% ipython --no-banner

In [1]: import numpy as np

In [2]: from numpy import linalg as LA

In [3]: np.set_printoptions(suppress=True, linewidth=200)

In [4]: def rnd(a):
   ...:     return np.round(a, 4) + 0
   ...: 

In [5]: Q, _ = LA.qr(np.array([[0.3, -1.5, -1.2, 0.9],
   ...:     [0.1, -0.1, -0.1, -0.4],
   ...:     [-0.4, -0.9, 0.9, -0.6],
   ...:     [0.5, -0.3, 0.0, -1.1]]))

In [6]: feats = Q[:, :4]

In [7]: rnd(feats)
Out[7]: 
array([[-0.4201,  0.7763,  0.4664,  0.058 ],
       [-0.14  ,  0.0293, -0.0519, -0.9884],
       [ 0.5601,  0.6289, -0.5382, -0.0325],
       [-0.7001,  0.0315, -0.7001,  0.1369]])

In [8]: rnd(LA.pinv(feats))
Out[8]: 
array([[-0.4201, -0.14  ,  0.5601, -0.7001],
       [ 0.7763,  0.0293,  0.6289,  0.0315],
       [ 0.4664, -0.0519, -0.5382, -0.7001],
       [ 0.058 , -0.9884, -0.0325,  0.1369]])

In [9]: rnd(LA.svd(feats, compute_uv=False))
Out[9]: array([1., 1., 1., 1.])

In [10]: rnd(feats[:, 3] @ feats[:, 1])
Out[10]: np.float64(0.0)

In [11]: Q = feats.astype(float).copy()

In [12]: for j in range(4):
    ...:     Q[:, j] -= Q[:, :j] @ (Q[:, :j].T @ Q[:, j])
    ...:     Q[:, j] /= LA.norm(Q[:, j])
    ...: 

In [13]: rnd(Q.T @ feats)
Out[13]: 
array([[1., 0., 0., 0.],
       [0., 1., 0., 0.],
       [0., 0., 1., 0.],
       [0., 0., 0., 1.]])

In [14]: rnd(Q)
Out[14]: 
array([[-0.4201,  0.7763,  0.4664,  0.058 ],
       [-0.14  ,  0.0293, -0.0519, -0.9884],
       [ 0.5601,  0.6289, -0.5382, -0.0325],
       [-0.7001,  0.0315, -0.7001,  0.1369]])
